$ ipython --no-banner

In [1]: import numpy as np

In [2]: np.set_printoptions(precision=1, suppress=True, linewidth=100, legacy="1.25")

In [3]: arr = np.loadtxt("mat.csv", delimiter=",")

In [4]: arr
Out[4]: 
array([[-0.3,  0.4, -0.1, -0.7, -0.2, -0.3],
       [-0.7,  0.1,  0.6,  0.1,  0.1,  0.4],
       [-0.2, -0.6,  0.3,  0.1, -0.3, -0.6],
       [ 0.2, -0.5,  0.1, -0.5, -0.5,  0.6],
       [ 0.5,  0.5,  0.6,  0.1, -0.4, -0.1],
       [-0.3,  0.2, -0.4,  0.5, -0.7,  0.2]])

In [5]: np.round(np.linalg.matrix_power(arr, 4), 1) + 0
Out[5]: 
array([[-0.5, -0.5, -0.2, -0.3, -0.3, -0.5],
       [ 0.2,  0.4, -0.8, -0.1,  0.2, -0.3],
       [-0.4,  0.5,  0.4, -0.4,  0.5, -0.2],
       [-0.2,  0.6,  0.1,  0.2, -0.7, -0.1],
       [ 0.5,  0. ,  0.2, -0.8, -0.3,  0. ],
       [-0.4,  0. , -0.3, -0.3,  0. ,  0.8]])

In [6]: np.round(np.abs(np.linalg.eigvals(arr)).max(), 1)
Out[6]: 1.0

In [7]: np.allclose(arr @ arr.T, arr.T @ arr)
Out[7]: True

In [8]: np.sort(np.abs(np.linalg.eigvals(arr)))
Out[8]: array([1., 1., 1., 1., 1., 1.])

In [9]: np.round((arr + arr.T) / 2, 1) + 0
Out[9]: 
array([[-0.3, -0.1, -0.2, -0.3,  0.1, -0.3],
       [-0.1,  0.1,  0. , -0.2,  0.3,  0.3],
       [-0.2,  0. ,  0.3,  0.1,  0.1, -0.5],
       [-0.3, -0.2,  0.1, -0.5, -0.2,  0.5],
       [ 0.1,  0.3,  0.1, -0.2, -0.4, -0.4],
       [-0.3,  0.3, -0.5,  0.5, -0.4,  0.2]])

In [10]: np.round(arr @ arr, 1) + 0
Out[10]: 
array([[-0.3,  0.2,  0.2,  0.4,  0.8, -0.1],
       [ 0. , -0.5,  0.2,  0.7, -0.4, -0.1],
       [ 0.5, -0.6, -0.2, -0.2,  0.4, -0.3],
       [-0.3,  0.1, -0.8,  0.2, -0.1, -0.4],
       [-0.7, -0.4,  0.2, -0.4,  0. , -0.2],
       [-0.2, -0.4, -0.4,  0. ,  0.2,  0.8]])

In [11]: np.round(np.trace(arr), 1)
Out[11]: -0.7

In [12]: np.round((arr - arr.T) / 2, 1) + 0
Out[12]: 
array([[ 0. ,  0.5,  0. , -0.5, -0.3,  0. ],
       [-0.5,  0. ,  0.6,  0.3, -0.2,  0.1],
       [ 0. , -0.6,  0. ,  0. , -0.5, -0.1],
       [ 0.5, -0.3,  0. ,  0. , -0.3,  0.1],
       [ 0.3,  0.2,  0.5,  0.3,  0. ,  0.3],
       [ 0. , -0.1,  0.1, -0.1, -0.3,  0. ]])

In [13]: def softmax(z):
    ...:     e = np.exp(z - z.max(axis=-1, keepdims=True))
    ...:     return e / e.sum(axis=-1, keepdims=True)
    ...: 

In [14]: softmax(arr[0] + 3)
Out[14]: array([0.1, 0.3, 0.2, 0.1, 0.2, 0.1])

In [15]: S = arr @ arr.T / np.sqrt(6)

In [16]: softmax(S + np.triu(np.full(S.shape, -np.inf), 1))
Out[16]: 
array([[1. , 0. , 0. , 0. , 0. , 0. ],
       [0.4, 0.6, 0. , 0. , 0. , 0. ],
       [0.3, 0.3, 0.4, 0. , 0. , 0. ],
       [0.2, 0.2, 0.2, 0.3, 0. , 0. ],
       [0.2, 0.2, 0.2, 0.2, 0.3, 0. ],
       [0.2, 0.2, 0.2, 0.2, 0.2, 0.2]])

In [17]: softmax(S).round(6).argmax(axis=1)
Out[17]: array([0, 1, 2, 3, 4, 5])

In [18]: vec = np.array([-2, 0, 3, -2, -1, 0])

In [19]: np.round(np.linalg.det(arr), 1)
Out[19]: -1.0

In [20]: np.linalg.inv(arr)
Out[20]: 
array([[-0.3, -0.7, -0.2,  0.2,  0.5, -0.3],
       [ 0.4,  0.1, -0.6, -0.5,  0.5,  0.2],
       [-0.1,  0.6,  0.3,  0.1,  0.6, -0.4],
       [-0.7,  0.1,  0.1, -0.5,  0.1,  0.5],
       [-0.2,  0.1, -0.3, -0.5, -0.4, -0.7],
       [-0.3,  0.4, -0.6,  0.6, -0.1,  0.2]])

In [21]: np.abs(np.linalg.eigvals(arr))
Out[21]: array([1., 1., 1., 1., 1., 1.])

In [22]: [p for p in range(1, 25) if np.allclose(np.linalg.matrix_power(arr, p), np.eye(6))]
Out[22]: []

In [23]: np.round(arr.T @ (arr @ vec), 1) + 0
Out[23]: array([-2.,  0.,  3., -2., -1.,  0.])

In [24]: r0 = np.array([-3, 0, 3, -2, 3, -2])

In [25]: A2 = arr + np.outer(r0, np.eye(6)[2])

In [26]: round(float(np.linalg.det(A2) / np.linalg.det(arr)), 1), np.round(1 + np.linalg.solve(arr, r0)[2], 1)
Out[26]: (4.6, 4.6)

In [27]: np.linalg.matrix_rank(np.linalg.inv(A2) - np.linalg.inv(arr), tol=1e-8)
Out[27]: 1

In [28]: data = np.loadtxt("test19.csv", delimiter=",")

In [29]: data
Out[29]: 
array([[ 0.,  0., -1.,  4.,  1.,  0.,  0.,  0., -2.],
       [-1., -1., -2.,  3.,  0., -1., -1., -1., -3.],
       [ 2.,  2.,  1.,  6.,  3.,  2.,  2.,  2.,  0.],
       [ 1.,  1.,  0.,  5.,  2.,  1.,  1.,  1., -1.],
       [-1., -1., -2.,  3.,  0., -1., -1., -1., -3.]])

In [30]: # rows and columns are dependent

In [31]: w1 = np.array([[1, 2, 0, 1, 0],
    ...:     [2, 2, 1, 2, 0],
    ...:     [0, 0, 2, 2, 0],
    ...:     [2, 2, 1, 2, 1],
    ...:     [2, 0, 1, 0, 2],
    ...:     [0, 2, 1, 2, 0],
    ...:     [0, 0, 2, 1, 0],
    ...:     [0, 1, 1, 1, 0],
    ...:     [2, 0, 0, 2, 0]])

In [32]: c = np.array([4, 4, -4, -4, -3])

In [33]: H = np.maximum(data @ w1 + c, 0)

In [34]: (H > 0).mean(axis=0)
Out[34]: array([1. , 1. , 0.4, 0.4, 0.6])

In [35]: np.linalg.matrix_rank(H)
Out[35]: 4

In [36]: H
Out[36]: 
array([[10., 12.,  0.,  0.,  3.],
       [ 1.,  3.,  0.,  0.,  0.],
       [28., 30., 17., 24.,  9.],
       [19., 21.,  8., 11.,  6.],
       [ 1.,  3.,  0.,  0.,  0.]])

In [37]: Z = np.array([[0, 0, 0], [1, 1, 0], [2, 2, 2], [0, 0, 2], [0, 1, 1]])

In [38]: w1 @ Z
Out[38]: 
array([[2, 2, 2],
       [4, 4, 6],
       [4, 4, 8],
       [4, 5, 7],
       [2, 4, 4],
       [4, 4, 6],
       [4, 4, 6],
       [3, 3, 4],
       [0, 0, 4]])

In [39]: H @ Z
Out[39]: 
array([[12., 15.,  3.],
       [ 3.,  3.,  0.],
       [64., 73., 91.],
       [37., 43., 44.],
       [ 3.,  3.,  0.]])

In [40]: (H @ Z).round(6).argmax(axis=1)
Out[40]: array([1, 0, 2, 2, 0])
